$ python3 -q
>>> import numpy as np
>>> np.set_printoptions(precision=3, suppress=True, linewidth=100)
>>> def rnd(a):
...     return np.round(a, 3) + 0
... 
>>> mat = np.array([[0, 0, 0],
...     [0, 0, 0],
...     [1, 0, 2],
...     [0, 0, 0],
...     [3, 0, 5],
...     [3, 0, 5],
...     [0, 0, 0],
...     [1, 0, 2],
...     [0, 0, 0],
...     [1, 0, 2],
...     [1, 0, 2],
...     [3, 0, 5],
...     [1, 0, 2],
...     [1, 0, 2],
...     [3, 0, 5],
...     [1, 0, 2],
...     [0, 0, 0]])
>>> mat
array([[0, 0, 0],
       [0, 0, 0],
       [1, 0, 2],
       [0, 0, 0],
       [3, 0, 5],
       [3, 0, 5],
       [0, 0, 0],
       [1, 0, 2],
       [0, 0, 0],
       [1, 0, 2],
       [1, 0, 2],
       [3, 0, 5],
       [1, 0, 2],
       [1, 0, 2],
       [3, 0, 5],
       [1, 0, 2],
       [0, 0, 0]])
>>> np.linalg.lstsq(mat[:-1].T, mat[-1])[2]
np.int32(2)
>>> rnd(mat @ np.linalg.pinv(mat) @ mat)
array([[0., 0., 0.],
       [0., 0., 0.],
       [1., 0., 2.],
       [0., 0., 0.],
       [3., 0., 5.],
       [3., 0., 5.],
       [0., 0., 0.],
       [1., 0., 2.],
       [0., 0., 0.],
       [1., 0., 2.],
       [1., 0., 2.],
       [3., 0., 5.],
       [1., 0., 2.],
       [1., 0., 2.],
       [3., 0., 5.],
       [1., 0., 2.],
       [0., 0., 0.]])
>>> rng = np.random.default_rng(90)
>>> idx = rng.integers(0, 2, 4)
>>> data = np.triu((idx[:, None] == idx) & (rng.random((4, 4)) < 0.8), 1).astype(int)
>>> data += data.T
>>> data
array([[0, 0, 0, 1],
       [0, 0, 1, 0],
       [0, 1, 0, 0],
       [1, 0, 0, 0]])
>>> idx = rng.permutation(4)
>>> out = data[:, idx] * rng.choice([-1, 1], 4)
>>> out
array([[-1,  0,  0,  0],
       [ 0,  0,  0,  1],
       [ 0, -1,  0,  0],
       [ 0,  0, -1,  0]])
>>> left, _, Vt = np.linalg.svd(data.T @ out)
>>> rnd(np.linalg.lstsq(data, out)[0])
array([[ 0.,  0., -1.,  0.],
       [ 0., -1.,  0.,  0.],
       [ 0.,  0.,  0.,  1.],
       [-1.,  0.,  0.,  0.]])
>>> left @ Vt
array([[ 0.,  0., -1.,  0.],
       [ 0., -1.,  0.,  0.],
       [ 0.,  0.,  0.,  1.],
       [-1.,  0.,  0.,  0.]])
>>> idx
array([3, 1, 0, 2])
